% python3 -q
>>> import numpy as np
>>> np.set_printoptions(precision=3, suppress=True, linewidth=120)
>>> F = np.loadtxt("sample7.csv", delimiter=",")
>>> print(F)
[[1. 3. 1.]
 [1. 1. 3.]
 [3. 1. 1.]]
>>> out = np.linalg.inv(F)
>>> print(round(np.linalg.cond(F), 3))
2.5
>>> print(np.linalg.det(F) * out)
[[-2. -2.  8.]
 [ 8. -2. -2.]
 [-2.  8. -2.]]
>>> print(out)
[[-0.1 -0.1  0.4]
 [ 0.4 -0.1 -0.1]
 [-0.1  0.4 -0.1]]
>>> print(np.allclose(out, F.T))
False
>>> print(np.round(F @ out, 3) + 0)
[[1. 0. 0.]
 [0. 1. 0.]
 [0. 0. 1.]]
>>> vec = np.array([-2, 0, 2])
>>> rhs = F @ vec
>>> c, lr = np.zeros(3), 1 / np.linalg.norm(F, 2) ** 2
>>> for i in range(30):
...     c -= lr * F.T @ (F @ c - rhs)
...     if i % 10 == 0: print(i, round(np.linalg.norm(F @ c - rhs), 3))
... 
0 4.752
10 0.831
20 0.145
>>> print(c.round(3) + 0)
[-1.989  0.     1.989]
>>> vec = np.array([0, 1, -2])
>>> rhs = F @ vec
>>> print(rhs)
[ 1. -5. -1.]
>>> print(np.linalg.solve(F, -3 * rhs))
[ 0. -3.  6.]
>>> print(np.round(np.linalg.solve(F, rhs + F[:, 1]), 3) + 0)
[ 0.  2. -2.]
>>> print(np.round(np.linalg.solve(F.T, F[0]), 3) + 0)
[1. 0. 0.]
>>> rng = np.random.default_rng(997)
>>> out = F + rng.integers(-2, 3, (3, 1)) @ rng.integers(-2, 3, (1, 3))
>>> print(out)
[[ 3.  1.  3.]
 [ 1.  1.  3.]
 [ 1.  3. -1.]]
>>> print(out - F)
[[ 2. -2.  2.]
 [ 0.  0.  0.]
 [-2.  2. -2.]]
>>> print(np.round(np.linalg.svd(out - F, compute_uv=False), 3) + 0)
[4.899 0.    0.   ]
>>> print(np.abs(out - F).sum(axis=1))
[6. 0. 6.]
>>> J = np.load("arr.npy")
>>> print(J)
[[-1.  0.  0.  0.  0.  0.]
 [ 0.  1.  0.  0.  0.  0.]
 [ 0.  0. -1.  0.  0.  0.]
 [ 0.  0.  0.  1.  0.  0.]
 [ 0.  0.  0.  0.  1.  0.]
 [ 0.  0.  0.  0.  0.  1.]]
>>> # 6 groups of indices that never mix
>>> print(np.all(np.linalg.eigvalsh(J) > 0))
False
>>> out = J + rng.integers(-2, 3, (6, 1)) @ rng.integers(-2, 3, (1, 6))
>>> print(out)
[[-1.  0.  0.  0.  0.  0.]
 [ 0.  3.  4. -2.  0.  4.]
 [ 0.  0. -1.  0.  0.  0.]
 [ 0. -1. -2.  2.  0. -2.]
 [ 0. -2. -4.  2.  1. -4.]
 [ 0. -2. -4.  2.  0. -3.]]
>>> print(np.round(np.linalg.svd(out - J, compute_uv=False), 3) + 0)
[11.402  0.     0.     0.     0.     0.   ]
>>> print(np.abs(out - J).sum(axis=1))
[ 0. 12.  0.  6. 12. 12.]
>>> print(J - J[0])
[[ 0.  0.  0.  0.  0.  0.]
 [ 1.  1.  0.  0.  0.  0.]
 [ 1.  0. -1.  0.  0.  0.]
 [ 1.  0.  0.  1.  0.  0.]
 [ 1.  0.  0.  0.  1.  0.]
 [ 1.  0.  0.  0.  0.  1.]]
>>> print(np.count_nonzero(J))
6
>>> print(np.linalg.svd(J, compute_uv=False))
[1. 1. 1. 1. 1. 1.]
>>> print(np.linalg.matrix_rank(J))
6
>>> print(J.sum(axis=0))
[-1.  1. -1.  1.  1.  1.]
>>> print(np.abs(J).max())
1.0
>>> print(np.round(np.linalg.norm(J), 3))
2.449
>>> print(J.sum(axis=1))
[-1.  1. -1.  1.  1.  1.]
>>> out = np.linalg.inv(J)
>>> print(round(float(np.linalg.det(J) * np.linalg.det(out)), 3))
1.0
>>> print(out)
[[-1. -0. -0. -0. -0. -0.]
 [ 0.  1.  0.  0.  0.  0.]
 [-0. -0. -1. -0. -0. -0.]
 [ 0.  0.  0.  1.  0.  0.]
 [ 0.  0.  0.  0.  1.  0.]
 [ 0.  0.  0.  0.  0.  1.]]
>>> print(round(np.linalg.cond(J), 3))
1.0
>>> U, sigma, vt = np.linalg.svd(J, full_matrices=False)
>>> print(sigma / sigma[0])
[1. 1. 1. 1. 1. 1.]
>>> print(U.shape, sigma.shape, vt.shape)
(6, 6) (6,) (6, 6)
>>> print(np.cumsum(sigma ** 2) / np.sum(sigma ** 2))
[0.167 0.333 0.5   0.667 0.833 1.   ]
>>> print(U.T @ U)
[[1. 0. 0. 0. 0. 0.]
 [0. 1. 0. 0. 0. 0.]
 [0. 0. 1. 0. 0. 0.]
 [0. 0. 0. 1. 0. 0.]
 [0. 0. 0. 0. 1. 0.]
 [0. 0. 0. 0. 0. 1.]]
>>> print((sigma > 1e-8).sum())
6
>>> mat = np.array([[5, -6, 7, 5, 1],
...     [3, -6, -8, 1, -9],
...     [-9, 0, 6, -6, 9],
...     [-8, -6, -3, -8, -1],
...     [-5, -7, -1, 2, -2]])
>>> print(mat @ mat)
[[-101  -31  109  -61  115]
 [ 106   75   27   31    2]
 [ -96   27  -18  -15   33]
 [  38  139   -1   34   29]
 [ -43   74   11  -46   51]]
>>> print((mat + mat.T) / 2)
[[ 5.  -1.5 -1.  -1.5 -2. ]
 [-1.5 -6.  -4.  -2.5 -8. ]
 [-1.  -4.   6.  -4.5  4. ]
 [-1.5 -2.5 -4.5 -8.   0.5]
 [-2.  -8.   4.   0.5 -2. ]]
>>> print(np.trace(mat))
-5
